$ python -q
>>> import numpy as np
>>> import numpy.linalg as la
>>> np.set_printoptions(precision=2, suppress=True, linewidth=160)
>>> B = np.array([[4, 1, 5, 4, 0, 3, 0], [2, 1, 1, 1, 5, 3, 4], [3, 4, 5, 1, 0, 5, 4]])
>>> X = B.T @ B
>>> X
array([[29, 18, 37, 21, 10, 33, 20],
       [18, 18, 26,  9,  5, 26, 20],
       [37, 26, 51, 26,  5, 43, 24],
       [21,  9, 26, 18,  5, 20,  8],
       [10,  5,  5,  5, 25, 15, 20],
       [33, 26, 43, 20, 15, 43, 32],
       [20, 20, 24,  8, 20, 32, 32]])
>>> u, v = X[4], X[2]
>>> u @ v
np.int64(2135)
>>> u @ u
np.int64(1425)
>>> pr = (u @ v) / (u @ u) * u
>>> print(pr)
[14.98  7.49  7.49  7.49 37.46 22.47 29.96]
>>> round(la.norm(u + v) ** 2 + la.norm(u - v) ** 2, 2)
np.float64(18394.0)
>>> la.matrix_rank(np.outer(u, v))
np.int64(1)
>>> print(v - pr)
[ 22.02  18.51  43.51  18.51 -32.46  20.53  -5.96]
>>> rk = la.matrix_rank(X)
>>> rk
np.int64(3)
>>> null = la.svd(X)[2][rk:].T
>>> la.matrix_rank(X.T @ X), la.matrix_rank(X @ X.T)
(np.int64(3), np.int64(3))
>>> B = np.array([[-2, -1, 2, -2, -1, 2],
...     [-1, -2, 3, 0, 3, -2],
...     [0, -3, 1, 0, -1, 2],
...     [-1, -1, -3, 0, 2, 0],
...     [3, -1, -1, 3, 3, -3],
...     [1, 2, -3, -1, -3, 1]])
>>> basis = np.array([[-3]])
>>> m1 = np.block([[B, np.zeros((6, 1))], [np.zeros((1, 6)), basis]])
>>> m1
array([[-2., -1.,  2., -2., -1.,  2.,  0.],
       [-1., -2.,  3.,  0.,  3., -2.,  0.],
       [ 0., -3.,  1.,  0., -1.,  2.,  0.],
       [-1., -1., -3.,  0.,  2.,  0.,  0.],
       [ 3., -1., -1.,  3.,  3., -3.,  0.],
       [ 1.,  2., -3., -1., -3.,  1.,  0.],
       [ 0.,  0.,  0.,  0.,  0.,  0., -3.]])
>>> (la.matrix_power((m1 != 0) + (m1.T != 0) + np.eye(7), 7) > 0).astype(int)
array([[1, 1, 1, 1, 1, 1, 0],
       [1, 1, 1, 1, 1, 1, 0],
       [1, 1, 1, 1, 1, 1, 0],
       [1, 1, 1, 1, 1, 1, 0],
       [1, 1, 1, 1, 1, 1, 0],
       [1, 1, 1, 1, 1, 1, 0],
       [0, 0, 0, 0, 0, 0, 1]])
>>> u = np.array([1, 0, 0, 1, 0, 0, 0])
>>> B = m1 + np.outer(u, np.eye(7)[2])
>>> np.round(la.det(B) / la.det(m1), 2), round(float(1 + la.solve(m1, u)[2]), 2)
(np.float64(1.11), 1.11)
>>> rng = np.random.default_rng(6798)
>>> lab = rng.permutation(7)
>>> lab
array([6, 0, 3, 1, 5, 2, 4])
>>> B = m1[lab][:, lab]
>>> np.round(la.det(B), 2), round(float(la.det(m1[lab])), 2)
(np.float64(-486.0), -486.0)
>>> np.sort(np.abs(la.eigvals(B)))
array([0.42, 1.02, 3.  , 4.17, 4.17, 4.26, 5.08])
>>> B
array([[-3.,  0.,  0.,  0.,  0.,  0.,  0.],
       [ 0., -2., -2., -1.,  2.,  2., -1.],
       [ 0., -1.,  0., -1.,  0., -3.,  2.],
       [ 0., -1.,  0., -2., -2.,  3.,  3.],
       [ 0.,  1., -1.,  2.,  1., -3., -3.],
       [ 0.,  0.,  0., -3.,  2.,  1., -1.],
       [ 0.,  3.,  3., -1., -3., -1.,  3.]])
>>> np.allclose(B, m1)
False
>>> np.diag(B)
array([-3., -2.,  0., -2.,  1.,  1.,  3.])
>>> B = m1 + rng.integers(-2, 3, (7, 5)) @ rng.integers(-2, 3, (5, 7))
>>> B
array([[  1.,   6.,  -5.,  -7.,   3.,  -2.,   7.],
       [ -5.,   6.,   2., -11.,  -1.,  -7.,  -1.],
       [ -5.,   4.,  -3.,  -2.,  -9.,   7.,   8.],
       [ -6.,   1.,  -6.,   0.,  -3.,   7.,  -3.],
       [  6.,  -1.,   4.,   1.,   4.,  -2.,  -3.],
       [ -2.,  -5.,  -2.,  10.,  -7.,   7.,   3.],
       [ -6.,   4.,   0.,  -3.,  -8.,   5.,  -4.]])
>>> np.abs(B - m1).sum(axis=1)
array([37., 34., 39., 25., 15., 35., 27.])
>>> B - m1
array([[  3.,   7.,  -7.,  -5.,   4.,  -4.,   7.],
       [ -4.,   8.,  -1., -11.,  -4.,  -5.,  -1.],
       [ -5.,   7.,  -4.,  -2.,  -8.,   5.,   8.],
       [ -5.,   2.,  -3.,   0.,  -5.,   7.,  -3.],
       [  3.,   0.,   5.,  -2.,   1.,   1.,  -3.],
       [ -3.,  -7.,   1.,  11.,  -4.,   6.,   3.],
       [ -6.,   4.,   0.,  -3.,  -8.,   5.,  -1.]])
>>> E = np.abs(np.array([[8, 5, 7], [4, 8, 9], [6, 5, 8]])) + np.eye(3)
>>> E = E / E.sum(axis=1, keepdims=True)
>>> print(E)
[[0.43 0.24 0.33]
 [0.18 0.41 0.41]
 [0.3  0.25 0.45]]
>>> # a transition matrix
>>> E @ np.ones(3)
array([1., 1., 1.])
>>> la.matrix_power(E, 2)
array([[0.33, 0.28, 0.39],
       [0.28, 0.31, 0.41],
       [0.31, 0.29, 0.4 ]])
>>> pr = np.eye(3)[1]
>>> for _ in range(6):
...     pr = pr @ E
...     print(pr.round(2))
... 
[0.18 0.41 0.41]
[0.28 0.31 0.41]
[0.3  0.3  0.41]
[0.3  0.29 0.4 ]
[0.3  0.29 0.4 ]
[0.3  0.29 0.4 ]
>>> theta = rng.uniform(0, 2 * np.pi, 13)
>>> O, _ = la.qr(np.array([[0.7, 1.8],
...     [-0.8, 2.1],
...     [-0.2, 0.3],
...     [1.1, -1.7],
...     [-1.3, -1.2],
...     [-0.1, 0.0]]))
>>> data = 5 * np.c_[np.cos(theta), np.sin(theta)] @ O.T
>>> print(data)
[[-2.69 -2.93 -0.41  2.31  1.9   0.01]
 [ 1.31  3.44  0.59 -3.32  0.12  0.12]
 [ 0.7  -2.81 -0.59  3.28 -2.33 -0.22]
 [-1.99  1.7   0.46 -2.51  3.4   0.25]
 [ 2.42 -1.16 -0.38  2.05 -3.66 -0.25]
 [ 1.7   3.41  0.56 -3.16 -0.39  0.09]
 [ 2.   -1.69 -0.45  2.5  -3.41 -0.25]
 [ 3.01  2.53  0.31 -1.78 -2.51 -0.06]
 [ 0.95  3.42  0.61 -3.42  0.56  0.14]
 [ 3.17  2.16  0.23 -1.32 -2.91 -0.1 ]
 [-3.15 -0.37  0.12 -0.62  3.81  0.2 ]
 [-0.41 -3.31 -0.62  3.47 -1.18 -0.17]
 [ 0.77  3.39  0.62 -3.45  0.77  0.15]]
>>> vec = np.array([5, 0, 7])
>>> y = E @ vec
>>> beta, lr = np.zeros(3), 1 / la.norm(E, 2) ** 2
>>> for i in range(10):
...     beta -= lr * E.T @ (E @ beta - y)
...     if i % 2 == 0: print(i, round(la.norm(E @ beta - y), 2))
... 
0 0.63
2 0.59
4 0.54
6 0.51
8 0.47
>>> beta
array([4.59, 3.06, 5.01])
>>> W = np.array([[1, 3, 1, -3],
...     [2, 1, 0, 2],
...     [-1, -1, 3, -1],
...     [-1, -2, 0, 3],
...     [3, -1, -2, -1],
...     [1, -1, 2, -3],
...     [0, 1, -3, 1]])
>>> beta = np.array([-3, 3, 3, -3])
>>> hid = np.maximum(m1 @ W + beta, 0)
>>> (hid > 0).mean(axis=0)
array([0.29, 0.29, 0.71, 0.14])
>>> (hid > 0).astype(int)
array([[0, 0, 1, 0],
       [0, 0, 1, 0],
       [0, 0, 1, 0],
       [1, 0, 0, 0],
       [1, 1, 0, 1],
       [0, 1, 1, 0],
       [0, 0, 1, 0]])
>>> basis = np.array([[1, 3, 7], [5, 1, 0], [6, 0, 9], [7, 5, 1]])
>>> print(hid @ basis)
[[ 78.   0. 117.]
 [  6.   0.   9.]
 [ 72.   0. 108.]
 [  3.   9.  21.]
 [ 46.  22.  16.]
 [ 93.  15.  27.]
 [ 72.   0. 108.]]
>>> W @ basis
array([[  1,  -9,  13],
       [ 21,  17,  16],
       [  5,  -9,  19],
       [ 10,  10,  -4],
       [-21,   3,   2],
       [-13, -13,  22],
       [ -6,   6, -26]])
>>> Xs = data - data.mean(axis=0)
>>> evecs = la.svd(Xs)[2][:2]
>>> B = Xs - Xs @ evecs.T @ evecs
>>> (Xs @ evecs.T).std(axis=0)
array([3.83, 3.03])
>>> np.round(np.cov(Xs @ evecs.T, rowvar=False), 2) + 0
array([[15.92,  0.  ],
       [ 0.  ,  9.94]])
>>> print(np.round(B.std(axis=0), 2) + 0)
[0. 0. 0. 0. 0. 0.]
>>> np.abs(np.diag(la.qr(data)[1])) > 1e-9
array([ True,  True, False, False, False, False])
>>> np.unique(data.round(6), axis=0).shape
(13, 6)
>>> la.lstsq(data[:-1].T, data[-1])[2]
np.int32(2)
>>> gram = np.cov(data, rowvar=False)
>>> np.argwhere(np.triu(np.abs(np.corrcoef(data.T)) > 0.8, 1))
array([[0, 4],
       [1, 2],
       [1, 3],
       [2, 3],
       [4, 5]])
>>> gram.shape
(6, 6)
>>> np.polyfit(data[:, 5], data[:, 0], 1)
array([-5.78,  0.56])
>>> np.corrcoef(data.T)
array([[ 1.  ,  0.37,  0.13, -0.14, -0.85, -0.5 ],
       [ 0.37,  1.  ,  0.97, -0.97,  0.17,  0.62],
       [ 0.13,  0.97,  1.  , -1.  ,  0.4 ,  0.79],
       [-0.14, -0.97, -1.  ,  1.  , -0.39, -0.79],
       [-0.85,  0.17,  0.4 , -0.39,  1.  ,  0.88],
       [-0.5 ,  0.62,  0.79, -0.79,  0.88,  1.  ]])
>>> print(np.round(la.eigvalsh(gram)[::-1], 2) + 0)
[15.92  9.94  0.    0.    0.    0.  ]
>>> np.median(data, axis=0)
array([ 0.95,  1.7 ,  0.23, -1.32, -0.39,  0.01])
>>> np.argsort(-data.std(axis=0).round(6), kind="stable")
array([3, 1, 4, 0, 2, 5])
